$ ipython --no-banner

In [1]: import numpy as np

In [2]: import numpy.linalg as la

In [3]: np.set_printoptions(precision=1, suppress=True, linewidth=160, sign=" ")

In [4]: tidy = lambda a: np.round(a, 1) + 0

In [5]: K = np.loadtxt("a.csv", delimiter=",")

In [6]: print(K)
[[-3.  0.  0.  0.  0.  0.]
 [-2.  2.  0.  0.  0.  0.]
 [ 2. -3.  0.  0.  0.  0.]
 [-1. -2. -1. -2.  0.  0.]
 [ 3. -3. -3. -3.  1.  0.]
 [-3. -1.  1.  3.  2.  3.]]

In [7]: print(np.argsort(-la.norm(K, axis=0).round(6), kind="stable")[:3])
[ 0  1  3]

In [8]: print(la.cond(K) > 100)
True

In [9]: gram = K.T @ K

In [10]: print(np.diag(gram))
[ 36.  27.  11.  22.   5.   9.]

In [11]: print(np.trace(gram), (K ** 2).sum())
110.0 110.0

In [12]: print(tidy(la.svd(K, compute_uv=False) ** 2))
[ 65.7  25.6  14.3   4.2   0.2   0. ]

In [13]: print((K @ K.T).shape)
(6, 6)

In [14]: print(la.matrix_rank(gram))
5

In [15]: print(la.matrix_rank(K - K[0, 0] * np.eye(6)))
5

In [16]: print([int(la.matrix_rank(la.matrix_power(K, p))) for p in range(1, 7)])
[5, 5, 5, 5, 5, 5]

In [17]: print(tidy(np.sort(la.eigvals(K))))
[-3. -2.  0.  1.  2.  3.]

In [18]: print(K @ K)
[[  9.   0.   0.   0.   0.   0.]
 [  2.   4.   0.   0.   0.   0.]
 [  0.  -6.   0.   0.   0.   0.]
 [  7.   3.   2.   4.   0.   0.]
 [ -3.   6.   0.   3.   1.   0.]
 [  7. -20.  -6.  -3.   8.   9.]]

In [19]: r = la.matrix_rank(K)

In [20]: print(r)
5

In [21]: null = la.svd(K)[2][r:].T

In [22]: print(la.matrix_rank(K.T @ K), la.matrix_rank(K @ K.T))
5 5

In [23]: print([int(la.matrix_rank(np.delete(K, i, axis=0))) for i in range(6)])
[5, 5, 5, 4, 4, 4]

In [24]: m1 = np.array([[8.0, 2.0, -1.0, 3.0, 0.0],
    ...:     [0.0, -5.0, 6.0, 3.0, 2.0],
    ...:     [1.0, -9.0, -4.0, 1.0, 0.0],
    ...:     [0.0, 0.0, 0.0, -1.0, -2.0],
    ...:     [0.0, 0.0, 0.0, 1.0, 2.0]])

In [25]: # rows and columns are dependent

In [26]: print(tidy(m1 @ la.pinv(m1) @ m1))
[[ 8.  2. -1.  3.  0.]
 [ 0. -5.  6.  3.  2.]
 [ 1. -9. -4.  1.  0.]
 [ 0.  0.  0. -1. -2.]
 [ 0.  0.  0.  1.  2.]]

In [27]: print(np.abs(np.diag(la.qr(m1)[1])) > 1e-9)
[ True  True  True  True False]

In [28]: print(la.lstsq(m1[:-1].T, m1[-1])[2])
4

In [29]: print(tidy(np.trace(la.pinv(m1) @ m1)))
4.0
